$ python3 -q
>>> import numpy as np
>>> from numpy import linalg as LA
>>> np.set_printoptions(precision=3, suppress=True, linewidth=120)
>>> K = np.load("w.npy")
>>> K
array([[ 0.91,  0.23,  0.91, -0.08, -3.97],
       [-1.45, -1.17, -2.19,  3.05,  4.01],
       [ 3.4 , -3.18,  1.38, -0.68, -1.07],
       [ 0.76,  2.22,  2.36, -5.07, -1.47],
       [-1.67,  4.29,  1.29, -4.76,  0.25],
       [ 0.45,  1.95,  1.83, -3.96, -1.32],
       [-0.28,  1.6 ,  0.84, -2.34, -0.22]])
>>> LA.matrix_rank(K, rtol=0.1)
np.int64(3)
>>> q, _ = LA.qr(np.array([[-1.0, 0.6, 1.2, -0.7, -1.0, -2.0, 2.1, -1.5],
...     [0.3, 0.5, -0.8, -0.5, 0.4, -0.1, 1.0, -0.8],
...     [0.2, 0.3, 0.3, -0.1, 0.1, -1.4, 1.3, -0.7],
...     [0.7, -1.7, 0.2, 1.2, 0.1, 0.0, 1.0, -0.6],
...     [0.9, -0.3, -1.1, -1.1, -1.4, -0.2, -0.6, 0.2],
...     [1.7, -1.0, -0.1, 0.3, 0.3, 1.0, -1.0, 3.3],
...     [-0.2, -0.1, -0.9, -0.6, 0.1, 0.4, 0.0, 0.7],
...     [0.0, 0.6, 0.3, 0.1, -1.8, -0.5, -1.3, -0.3]]))
>>> feats = q[:, :6]
>>> feats
array([[-0.432,  0.035, -0.429, -0.697, -0.013,  0.073],
       [ 0.13 , -0.423,  0.277,  0.124,  0.207,  0.391],
       [ 0.086, -0.262, -0.274, -0.041,  0.201,  0.714],
       [ 0.302,  0.751, -0.097,  0.089, -0.265,  0.445],
       [ 0.389, -0.177,  0.363, -0.598, -0.396,  0.104],
       [ 0.734, -0.072, -0.353, -0.171,  0.251, -0.349],
       [-0.086,  0.14 ,  0.579, -0.201, -0.002, -0.011],
       [ 0.   , -0.363, -0.252,  0.249, -0.792, -0.029]])
>>> # columns are unit length and at right angles
>>> x = np.array([4, 2, 2, 2, 4, 5])
>>> (feats @ x).argmax()
np.int64(3)
>>> np.einsum("ij,j->i", feats, x)
array([-3.595,  3.262,  3.566,  3.856, -0.335,  1.001,  0.63 , -4.042])
>>> feats @ x
array([-3.595,  3.262,  3.566,  3.856, -0.335,  1.001,  0.63 , -4.042])
>>> print(np.sign((feats @ x).round(6)))
[-1.  1.  1.  1. -1.  1.  1. -1.]
>>> x @ feats
Traceback (most recent call last):
  File "<python-input-15>", line 1, in <module>
    x @ feats
    ~~^~~~~~~
ValueError: matmul: Input operand 1 has a mismatch in its core dimension 0, with gufunc signature (n?,k),(k,m?)->(n?,m?) (size 8 is different from 6)
>>> feats @ np.ones(6)
array([-1.462,  0.707,  0.424,  1.224, -0.316,  0.04 ,  0.419, -1.186])
>>> print(LA.norm(feats @ x) <= LA.norm(feats, 2) * LA.norm(x) + 1e-9)
True
